In [1]: import numpy as np

In [2]: import numpy.linalg as la

In [3]: np.set_printoptions(precision=4, suppress=True, linewidth=140, floatmode="fixed")

In [4]: rnd = lambda a: np.round(a, 4) + 0

In [5]: data = np.array([[-3, 0, 3, 3, 0, -2, 0],
   ...:     [0, 0, 3, -3, -1, 1, 2],
   ...:     [-1, 1, 3, -1, 2, 3, 0],
   ...:     [2, -1, -1, 2, 3, 2, -3],
   ...:     [2, 3, -2, 2, 3, 1, -1],
   ...:     [-1, 1, 0, 1, -3, 0, -3]])

In [6]: data[:, 0] = 4 * data[:, 1]

In [7]: print(data)
[[ 0  0  3  3  0 -2  0]
 [ 0  0  3 -3 -1  1  2]
 [ 4  1  3 -1  2  3  0]
 [-4 -1 -1  2  3  2 -3]
 [12  3 -2  2  3  1 -1]
 [ 4  1  0  1 -3  0 -3]]

In [8]: print(rnd(la.norm(data[1], 1)), rnd(la.norm(data[1], np.inf)))
10.0 3.0

In [9]: print(data[1] @ data[3])
-16

In [10]: print(rnd(la.norm(data, "nuc")))
36.5405

In [11]: print(rnd(la.norm(data, axis=1)))
[ 4.6904  4.8990  6.3246  6.6332 13.1149  6.0000]

In [12]: print(rnd(la.norm(data, 1)), rnd(la.norm(data, np.inf)))
24.0 24.0

In [13]: print(la.norm(data, axis=1).argmax())
4

In [14]: print(rnd(la.norm(data, axis=0)))
[13.8564  3.4641  5.6569  5.2915  5.6569  4.3589  4.7958]

In [15]: U, sv, Vt = la.svd(data, full_matrices=False)

In [16]: print(rnd(sv))
[14.5443  7.2768  5.9229  4.7559  3.9759  0.0647]

In [17]: print(rnd(Vt @ Vt.T))
[[1.0000 0.0000 0.0000 0.0000 0.0000 0.0000]
 [0.0000 1.0000 0.0000 0.0000 0.0000 0.0000]
 [0.0000 0.0000 1.0000 0.0000 0.0000 0.0000]
 [0.0000 0.0000 0.0000 1.0000 0.0000 0.0000]
 [0.0000 0.0000 0.0000 0.0000 1.0000 0.0000]
 [0.0000 0.0000 0.0000 0.0000 0.0000 1.0000]]

In [18]: print((sv > 1e-8).sum())
6

In [19]: print(rnd(sv / sv[0]))
[1.0000 0.5003 0.4072 0.3270 0.2734 0.0044]

In [20]: print(rnd(np.sqrt((sv ** 2).sum())), rnd(la.norm(data)))
18.3848 18.3848

In [21]: print(np.allclose(U * sv @ Vt, data))
True

In [22]: print(U.shape, sv.shape, Vt.shape)
(6, 6) (6,) (6, 7)

In [23]: F = np.loadtxt("test17.csv", delimiter=",")

In [24]: print(F)
[[  0.2092   4.8069  -0.0790   1.9126  -0.0689]
 [  0.3469  -2.2295  -0.0474  16.6887   0.0118]
 [  0.3137  -1.1488   0.0468   5.2505   0.2406]
 [ -0.9253   7.4236  -0.0139  39.2188  -0.0760]
 [ -0.1278  -6.0464  -0.0642 -38.7947  -0.1646]
 [  0.9829   2.2546  -0.0276  -5.0648   0.2171]
 [  0.4397   5.8518   0.0140  35.0467   0.2819]
 [  0.8015  -0.1604  -0.0357   2.0318  -0.3239]
 [  1.2593   0.8381   0.0224   1.6105  -0.0890]
 [ -0.7819  10.5048   0.0637  14.1145   0.0468]
 [ -1.0163  -2.8120  -0.0298  22.5695  -0.0642]
 [ -0.0974  -4.6010  -0.0228 -14.1482  -0.1663]
 [ -0.3550   4.5204  -0.0116 -25.0498   0.0298]
 [  0.6728  -0.7204  -0.0475   4.1985   0.0450]
 [  1.5175   4.1958  -0.0540  15.1014  -0.1883]
 [ -0.8503  -4.0405  -0.0002  -9.2265   0.0912]
 [  0.7274   0.2907  -0.0011 -10.1745  -0.2454]
 [ -1.0780   2.1559  -0.0453 -17.7064   0.1996]
 [  1.5678  -3.6295   0.0219   8.2855   0.1239]
 [  0.6133 -10.1819   0.0034 -44.8796  -0.3262]
 [ -0.6385  -1.4060  -0.0547  -4.0582   0.0644]
 [ -0.0951  -3.2090   0.0134   7.4211  -0.2200]
 [ -0.8619  -5.9892   0.0011 -25.2872   0.0649]]

In [25]: proj = F @ la.solve(F.T @ F, F.T)

In [26]: print(rnd(proj @ F[:, 2]))
[-0.0790 -0.0474  0.0468 -0.0139 -0.0642 -0.0276  0.0140 -0.0357  0.0224  0.0637 -0.0298 -0.0228 -0.0116 -0.0475 -0.0540 -0.0002 -0.0011
 -0.0453  0.0219  0.0034 -0.0547  0.0134  0.0011]

In [27]: print(rnd(np.trace(proj)))
5.0
